>>> import numpy as np
>>> from numpy import linalg as LA
>>> np.set_printoptions(precision=1, suppress=True, linewidth=120, sign=" ")
>>> def rnd(a):
...     return np.round(a, 1) + 0
... 
>>> F = np.loadtxt("block13.csv", delimiter=",")
>>> F
array([[ 14.,  15.,   0.,  11.],
       [ 23.,  24.,   4.,  17.],
       [ 23.,  24.,   4.,  17.],
       [  0.,   0.,   0.,   0.],
       [  0.,   0.,   0.,   0.],
       [  0.,   0.,   0.,   1.],
       [  0.,   0.,   0.,   0.],
       [  8.,   9.,   0.,   7.],
       [  8.,   9.,   0.,   7.],
       [ 11.,  12.,   0.,   9.],
       [  0.,   0.,   0.,   0.],
       [  0.,   0.,   0.,   0.],
       [  0.,   0.,   0.,   0.],
       [  0.,   0.,   0.,   0.],
       [ 11.,  12.,   0.,   9.],
       [  0.,   0.,   0.,   0.],
       [  0.,   0.,   0.,   0.],
       [  0.,   0.,   0.,   0.],
       [  0.,   0.,   0.,   0.],
       [ 17.,  18.,   0.,  13.],
       [  0.,   0.,   0.,   0.],
       [  5.,   6.,   0.,   5.],
       [ 26.,  27.,   5.,  19.],
       [  5.,   6.,   0.,   5.],
       [  5.,   6.,   0.,   5.],
       [ 20.,  21.,   0.,  15.],
       [  2.,   3.,   0.,   3.],
       [  0.,   0.,   0.,   0.],
       [  0.,   0.,   0.,   0.],
       [ 20.,  21.,   3.,  15.],
       [  0.,   0.,   0.,   0.],
       [ 17.,  18.,   1.,  13.],
       [  0.,   0.,   0.,   1.],
       [ 14.,  15.,   2.,  11.],
       [  0.,   0.,   0.,   1.]])
>>> x0 = np.array([-3, 2, 2, 2])
>>> y = F @ x0
>>> rnd(LA.lstsq(F, y)[0])
array([-3.,  2.,  2.,  2.])
>>> rnd(LA.solve(F.T @ F, F.T @ y))
array([-3.,  2.,  2.,  2.])
>>> rng = np.random.default_rng(301)
>>> y = y + 0.3 * rng.normal(size=35)
>>> rnd(y)
array([10.1, 20.5, 20.4, -0.3,  0. ,  1.5,  0.2,  7.9,  8. ,  8.8, -0.1, -0.1, -1.1,  0.2,  9. , -0.2,  0.5,  0.1,
        0.3, 10.8,  0.2,  7. , 23.8,  7.1,  7. , 11.4,  6. ,  0. ,  0.3, 18.3, -0.4, 13.1,  1.3, 13.8,  2.2])
>>> coef, *_ = LA.lstsq(F, y)
>>> rnd(F.T @ (y - F @ coef))
array([ 0.,  0.,  0.,  0.])
>>> rnd(coef)
array([-3.5,  2.7,  2. ,  1.7])
>>> coef.round()
array([-3.,  3.,  2.,  2.])
>>> [round(float(LA.norm(LA.solve(F.T @ F + lam * np.eye(4), F.T @ y))), 2) for lam in (0, 1, 10, 100)]
[5.12, 3.35, 1.52, 0.57]
